In [1]: import numpy as np

In [2]: np.set_printoptions(precision=4, suppress=True, linewidth=200)

In [3]: mat = np.load("test11.npy")

In [4]: mat
Out[4]: 
array([[ -1.,  -1.,  -1.,   3.],
       [  4., -15.,   8.,   1.],
       [  4., -19.,  12.,  -1.],
       [  0.,  -4.,   4.,  -2.]])

In [5]: np.einsum("ij,ji->", mat, mat)
Out[5]: np.float64(38.0)

In [6]: round(float(np.linalg.det(2 * mat)), 4), round(np.linalg.det(mat), 4)
Out[6]: (0.0, np.float64(0.0))

In [7]: np.round(np.linalg.det(mat[::-1]), 4)
Out[7]: np.float64(-0.0)

In [8]: np.einsum("ii->", mat)
Out[8]: np.float64(-6.0)

In [9]: round(float(np.linalg.det(mat.T)), 4)
Out[9]: 0.0

In [10]: left, s, VT = np.linalg.svd(mat)

In [11]: np.argmax(s[:-1] / (s[1:] + 1e-6)) + 1
Out[11]: np.int64(3)

In [12]: s.round(4) + 0
Out[12]: array([29.2192,  4.3918,  1.7179,  0.    ])

In [13]: Y = left[:, :3] @ np.diag(s[:3]) @ VT[:3]

In [14]: round(np.abs(mat - Y).max(), 4)
Out[14]: np.float64(0.0)

In [15]: round(float(np.linalg.norm(mat - Y) / np.linalg.norm(mat)), 4)
Out[15]: 0.0

In [16]: Y.round(4) + 0
Out[16]: 
array([[ -1.,  -1.,  -1.,   3.],
       [  4., -15.,   8.,   1.],
       [  4., -19.,  12.,  -1.],
       [  0.,  -4.,   4.,  -2.]])

In [17]: F = np.loadtxt("out14.csv", delimiter=",")

In [18]: F
Out[18]: 
array([[ 0.1267,  0.9722,  0.1967],
       [-0.4436, -0.1218,  0.8879],
       [-0.8872,  0.1998, -0.4159]])

In [19]: Y = F / np.sqrt((F ** 2).mean(axis=1, keepdims=True))

In [20]: F - F.mean(axis=1, keepdims=True)
Out[20]: 
array([[-0.3051,  0.5403, -0.2352],
       [-0.5511, -0.2293,  0.7804],
       [-0.5195,  0.5675, -0.0481]])

In [21]: Y = np.linalg.invert(F)
Traceback (most recent call last):
  Cell In[21], line 1
    Y = np.linalg.invert(F)
AttributeError: module 'numpy.linalg' has no attribute 'invert'


In [22]: Y = np.linalg.inv(F)

In [23]: np.round(F @ Y, 4) + 0
Out[23]: 
array([[1., 0., 0.],
       [0., 1., 0.],
       [0., 0., 1.]])

In [24]: np.linalg.det(F) * Y
Out[24]: 
array([[-0.1267,  0.4436,  0.8872],
       [-0.9722,  0.1218, -0.1998],
       [-0.1967, -0.8879,  0.4159]])

In [25]: Y
Out[25]: 
array([[ 0.1267, -0.4436, -0.8872],
       [ 0.9722, -0.1218,  0.1998],
       [ 0.1967,  0.8879, -0.4159]])

In [26]: (np.abs(Y) > 1e-9).astype(int)
Out[26]: 
array([[1, 1, 1],
       [1, 1, 1],
       [1, 1, 1]])

In [27]: x = np.array([-1, -3, 2])

In [28]: round(float(np.linalg.norm(x)), 4), np.round(np.linalg.norm(F @ x), 4)
Out[28]: (3.7417, np.float64(3.7417))

In [29]: 3 - np.linalg.matrix_rank(F - np.eye(3), tol=1e-8)
Out[29]: np.int64(0)

In [30]: [p for p in range(1, 25) if np.allclose(np.linalg.matrix_power(F, p), np.eye(3))]
Out[30]: []

In [31]: rng = np.random.default_rng(96927)

In [32]: idx = rng.permutation(3)

In [33]: idx
Out[33]: array([0, 1, 2])

In [34]: Y = F[idx][:, idx]

In [35]: round(np.linalg.det(Y), 4), round(float(np.linalg.det(F[idx])), 4)
Out[35]: (np.float64(-1.0), -1.0)

In [36]: A = np.load("a.npy")

In [37]: A
Out[37]: 
array([[30, 21, 31, 31, 34, 20, 19, 22],
       [21, 54, 28, 18, 45, 17, 30, 18],
       [31, 28, 35, 32, 34, 20, 24, 24],
       [31, 18, 32, 34, 29, 19, 24, 26],
       [34, 45, 34, 29, 66, 29, 16, 18],
       [20, 17, 20, 19, 29, 15,  9, 12],
       [19, 30, 24, 24, 16,  9, 41, 28],
       [22, 18, 24, 26, 18, 12, 28, 24]])

In [38]: # equal to its transpose

In [39]: np.linalg.matrix_rank(A, rtol=0.1)
Out[39]: np.int64(3)

In [40]: np.round(np.linalg.norm(A[3] - A[1]), 4)
Out[40]: np.float64(45.0333)

In [41]: np.linalg.norm(A, axis=0)
Out[41]: array([ 75.2596,  89.4595,  81.8657,  76.935 , 104.6661,  52.3546,  72.215 ,  62.3538])

In [42]: np.linalg.norm(A, axis=1)
Out[42]: array([ 75.2596,  89.4595,  81.8657,  76.935 , 104.6661,  52.3546,  72.215 ,  62.3538])

In [43]: round(float(np.linalg.norm(A, "nuc")), 4)
Out[43]: 299.0

In [44]: X = np.load("x.npy")

In [45]: X
Out[45]: 
array([[-11.8828,  -3.9902,  -9.9462],
       [ -8.2267,  -3.6483,  -8.2146],
       [ -7.7395,  -3.596 ,  -7.9739],
       [ -6.594 ,  -3.4648,  -7.3952],
       [ -6.0901,  -3.4027,  -7.134 ],
       [ -4.883 ,  -3.2402,  -6.488 ],
       [ -3.2625,  -2.9798,  -5.5572],
       [ -1.9078,  -2.6986,  -4.6838],
       [ -1.5113,  -2.5974,  -4.3998],
       [ -1.1946,  -2.5069,  -4.1586],
       [  0.3015,  -1.732 ,  -2.4976],
       [  0.4333,  -1.2074,  -1.6666],
       [  0.3957,  -1.0588,  -1.4564],
       [  0.2796,  -0.7826,  -1.0807],
       [  0.2362,  -0.6946,  -0.9632],
       [  0.2324,  -0.6871,  -0.9531],
       [  0.0275,  -0.2018,  -0.2935],
       [  0.2636,   0.5274,   0.8789],
       [  0.2659,   0.5294,   0.8828],
       [  0.5918,   0.7566,   1.3322],
       [  1.6463,   1.1758,   2.3124],
       [ 11.6894,   2.6025,   7.8002],
       [ 15.4597,   2.9005,   9.5039],
       [ 20.3849,   3.2254,  11.633 ],
       [ 22.8945,   3.3714,  12.6886],
       [ 28.2507,   3.6512,  14.8937],
       [ 29.5884,   3.7155,  15.4361],
       [ 35.2914,   3.9703,  17.7192]])

In [46]: r = np.linalg.matrix_rank(X)

In [47]: r
Out[47]: np.int64(2)

In [48]: N = np.linalg.svd(X)[2][r:].T

In [49]: np.allclose(X @ N, 0)
Out[49]: True

In [50]: np.linalg.matrix_rank(X.T @ X), np.linalg.matrix_rank(X @ X.T)
Out[50]: (np.int64(2), np.int64(2))

In [51]: [int(np.linalg.matrix_rank(np.delete(X, i, axis=0))) for i in range(28)]
Out[51]: 
[2,
 2,
 2,
 2,
 2,
 2,
 2,
 2,
 2,
 2,
 2,
 2,
 2,
 2,
 2,
 2,
 2,
 2,
 2,
 2,
 2,
 2,
 2,
 2,
 2,
 2,
 2,
 2]
